$ python3 -q
>>> import numpy as np
>>> np.set_printoptions(suppress=True, linewidth=160)
>>> def rnd(a):
...     return np.round(a, 3) + 0
... 
>>> feats = np.array([[1, 3, 2],
...     [1, 5, 4],
...     [5, 3, 1],
...     [3, 1, 2],
...     [1, 0, 0],
...     [1, 1, 5],
...     [5, 5, 5]])
>>> feats[-1] = feats[0] + 4 * feats[1]
>>> feats
array([[ 1,  3,  2],
       [ 1,  5,  4],
       [ 5,  3,  1],
       [ 3,  1,  2],
       [ 1,  0,  0],
       [ 1,  1,  5],
       [ 5, 23, 18]])
>>> # row 6 is much longer than the rest
>>> out = np.array([[2, 1, 2], [3, 3, 2], [0, 0, 1]])
>>> np.einsum("ij->j", feats)
array([17, 36, 32])
>>> out.T @ feats.T
array([[11, 17, 19,  9,  2,  5, 79],
       [10, 16, 14,  6,  1,  4, 74],
       [10, 16, 17, 10,  2,  9, 74]])
>>> np.einsum("ik,kj->ij", feats, out)
array([[11, 10, 10],
       [17, 16, 16],
       [19, 14, 17],
       [ 9,  6, 10],
       [ 2,  1,  2],
       [ 5,  4,  9],
       [79, 74, 74]])
>>> np.einsum("ij,ij->i", feats, feats)
array([ 14,  42,  35,  14,   1,  27, 878])
>>> f = np.array([-3, 5])
>>> np.array([np.convolve(row, f, "same") for row in feats])
array([[ -3,  -4,   9],
       [ -3, -10,  13],
       [-15,  16,  12],
       [ -9,  12,  -1],
       [ -3,   5,   0],
       [ -3,   2, -10],
       [-15, -44,  61]])
>>> out = np.c_[feats[:, :2] @ np.array([[-6, -8], [-7, -9]]), np.array([0, -2, 4, 5, 0, 5, -2])]
>>> out
array([[ -27,  -35,    0],
       [ -41,  -53,   -2],
       [ -51,  -67,    4],
       [ -25,  -33,    5],
       [  -6,   -8,    0],
       [ -13,  -17,    5],
       [-191, -247,   -2]])
>>> np.linalg.matrix_rank(out)
np.int64(3)
>>> np.linalg.matrix_rank(np.c_[feats, out])
np.int64(4)
>>> rnd(np.linalg.lstsq(feats, out[:, 0])[0])
array([-6., -7.,  0.])
>>> A = np.load("run13.npy")
>>> A
array([[ -1.1,  -1.5,  -0.4,   2.5,   2. ,   0.4],
       [  1.4,  -0.4,   0.2,  -0.3,   2. ,   0.7],
       [ -0.3,  -0.4,  -0.4,   1.6,  -1.6,   0.6],
       [ -1. ,   7. ,  -1. , -16. ,   7. ,  -6. ],
       [ -1.3,   0.4,  -0.1,  -0.8,  -2.8,  -1.5],
       [ -0.5,   2.5,  -0.8,   1.9,   1.8,  -1.4],
       [ -1.5,   0.4,  -0.7,   0.4,   0.9,  -2.4],
       [  0.6,  -0.2,  -0.7,  -0.2,   1.3,  -0.7],
       [ -2.6,  -1.8,  -0.4,  -0.2,   1.4,   1.2],
       [  0.3,  -0.3,  -0.4,   0.8,   1.4,   2.2],
       [ -0.4,  -1. ,   0. ,  -0.2,   0.3,   1.3],
       [ -2.1,   0.1,   0.4,  -1.3,   0.2,  -0.2],
       [  0.8,  -0.6,   0.3,  -2.4,   1.1,  -0.4],
       [  0. ,  -1. ,   0.3,  -2.3,   0.7,  -0.3],
       [ -0.1,   1.3,   0.2,   1. ,   0.7,   1.3]])
>>> # row 3 is much longer than the rest
>>> A @ A
Traceback (most recent call last):
  File "<python-input-22>", line 1, in <module>
    A @ A
    ~~^~~
ValueError: matmul: Input operand 1 has a mismatch in its core dimension 0, with gufunc signature (n?,k),(k,m?)->(n?,m?) (size 15 is different from 6)
>>> cov = A.T @ A
>>> rnd(np.linalg.eigvalsh(cov)[::-1])
array([413.651,  35.999,  29.043,  21.597,   9.1  ,   1.36 ])
>>> rnd(np.trace(cov)), rnd((A ** 2).sum())
(np.float64(510.75), np.float64(510.75))
>>> rnd(np.diag(cov))
array([ 20.88,  65.57,   3.69, 283.81,  79.38,  57.42])
>>> x0 = np.array([1, 3, 2, 3, -1, 0])
>>> rhs = A @ x0
>>> coef, lr = np.zeros(6), 1 / np.linalg.norm(A, 2) ** 2
>>> for i in range(30):
...     coef -= lr * A.T @ (A @ coef - rhs)
...     if i % 10 == 0: print(i, round(np.linalg.norm(A @ coef - rhs), 3))
... 
0 18.412
10 10.087
20 6.066
>>> rnd(coef)
array([ 1.087,  2.069,  0.097,  2.696, -1.16 , -0.153])
>>> arr = np.load("w.npy")
>>> arr
array([[-1.,  3.,  0.,  0.,  0.,  0.,  0.,  0.,  0.],
       [ 3., -1.,  3.,  0.,  0.,  0.,  0.,  0.,  0.],
       [ 0.,  3., -1.,  3.,  0.,  0.,  0.,  0.,  0.],
       [ 0.,  0.,  3.,  2.,  3.,  0.,  0.,  0.,  0.],
       [ 0.,  0.,  0.,  3.,  2.,  3.,  0.,  0.,  0.],
       [ 0.,  0.,  0.,  0.,  3., -3.,  3.,  0.,  0.],
       [ 0.,  0.,  0.,  0.,  0.,  3.,  3.,  3.,  0.],
       [ 0.,  0.,  0.,  0.,  0.,  0.,  3.,  0.,  3.],
       [ 0.,  0.,  0.,  0.,  0.,  0.,  0.,  3., -1.]])
>>> evals, vecs = np.linalg.eigvalsh(arr)
Traceback (most recent call last):
  File "<python-input-34>", line 1, in <module>
    evals, vecs = np.linalg.eigvalsh(arr)
    ^^^^^^^^^^^
ValueError: too many values to unpack (expected 2)
>>> evals, vecs = np.linalg.eigh(arr)
>>> rnd(np.linalg.svd(arr, compute_uv=False))
array([6.62 , 5.96 , 5.656, 5.464, 3.833, 3.238, 2.259, 1.517, 0.485])
>>> rnd(np.linalg.eigvalsh(arr @ arr))
array([ 0.235,  2.3  ,  5.103, 10.484, 14.692, 29.851, 31.986, 35.519, 43.83 ])
>>> rnd(vecs.T @ arr @ vecs)
array([[-5.96 ,  0.   ,  0.   ,  0.   ,  0.   ,  0.   ,  0.   ,  0.   ,  0.   ],
       [ 0.   , -5.464,  0.   ,  0.   ,  0.   ,  0.   ,  0.   ,  0.   ,  0.   ],
       [ 0.   ,  0.   , -3.833,  0.   ,  0.   ,  0.   ,  0.   ,  0.   ,  0.   ],
       [ 0.   ,  0.   ,  0.   , -2.259,  0.   ,  0.   ,  0.   ,  0.   ,  0.   ],
       [ 0.   ,  0.   ,  0.   ,  0.   ,  0.485,  0.   ,  0.   ,  0.   ,  0.   ],
       [ 0.   ,  0.   ,  0.   ,  0.   ,  0.   ,  1.517,  0.   ,  0.   ,  0.   ],
       [ 0.   ,  0.   ,  0.   ,  0.   ,  0.   ,  0.   ,  3.238,  0.   ,  0.   ],
       [ 0.   ,  0.   ,  0.   ,  0.   ,  0.   ,  0.   ,  0.   ,  5.656,  0.   ],
       [ 0.   ,  0.   ,  0.   ,  0.   ,  0.   ,  0.   ,  0.   ,  0.   ,  6.62 ]])
>>> rng = np.random.default_rng(69)
>>> idx = rng.permutation(9)
>>> out = arr[:, idx] * rng.choice([-1, 1], 9)
>>> out
array([[ 0.,  0., -1., -0.,  3., -0.,  0.,  0.,  0.],
       [ 0.,  0.,  3., -0., -1., -0.,  0.,  0.,  3.],
       [ 0.,  0.,  0., -0.,  3., -0.,  0.,  3., -1.],
       [ 0.,  0.,  0., -0.,  0., -3.,  0.,  2.,  3.],
       [ 0.,  0.,  0., -3.,  0., -2.,  0.,  3.,  0.],
       [ 0.,  0.,  0.,  3.,  0., -3.,  3.,  0.,  0.],
       [ 3.,  0.,  0., -3.,  0., -0.,  3.,  0.,  0.],
       [ 0.,  3.,  0., -0.,  0., -0.,  3.,  0.,  0.],
       [ 3., -1.,  0., -0.,  0., -0.,  0.,  0.,  0.]])
>>> Uu, _, VT = np.linalg.svd(arr.T @ out)
>>> rnd(np.linalg.lstsq(arr, out)[0])
array([[ 0.,  0.,  1.,  0.,  0.,  0.,  0.,  0.,  0.],
       [ 0.,  0.,  0.,  0.,  1.,  0.,  0.,  0.,  0.],
       [ 0.,  0.,  0.,  0.,  0.,  0.,  0.,  0.,  1.],
       [ 0.,  0.,  0.,  0.,  0.,  0.,  0.,  1.,  0.],
       [ 0.,  0.,  0.,  0.,  0., -1.,  0.,  0.,  0.],
       [ 0.,  0.,  0., -1.,  0.,  0.,  0.,  0.,  0.],
       [ 0.,  0.,  0.,  0.,  0.,  0.,  1.,  0.,  0.],
       [ 1.,  0.,  0.,  0.,  0.,  0.,  0.,  0.,  0.],
       [ 0.,  1.,  0.,  0.,  0.,  0.,  0.,  0.,  0.]])
>>> rnd(Uu @ VT)
array([[ 0.,  0.,  1.,  0.,  0.,  0.,  0.,  0.,  0.],
       [ 0.,  0.,  0.,  0.,  1.,  0.,  0.,  0.,  0.],
       [ 0.,  0.,  0.,  0.,  0.,  0.,  0.,  0.,  1.],
       [ 0.,  0.,  0.,  0.,  0.,  0.,  0.,  1.,  0.],
       [ 0.,  0.,  0.,  0.,  0., -1.,  0.,  0.,  0.],
       [ 0.,  0.,  0., -1.,  0.,  0.,  0.,  0.,  0.],
       [ 0.,  0.,  0.,  0.,  0.,  0.,  1.,  0.,  0.],
       [ 1.,  0.,  0.,  0.,  0.,  0.,  0.,  0.,  0.],
       [ 0.,  1.,  0.,  0.,  0.,  0.,  0.,  0.,  0.]])
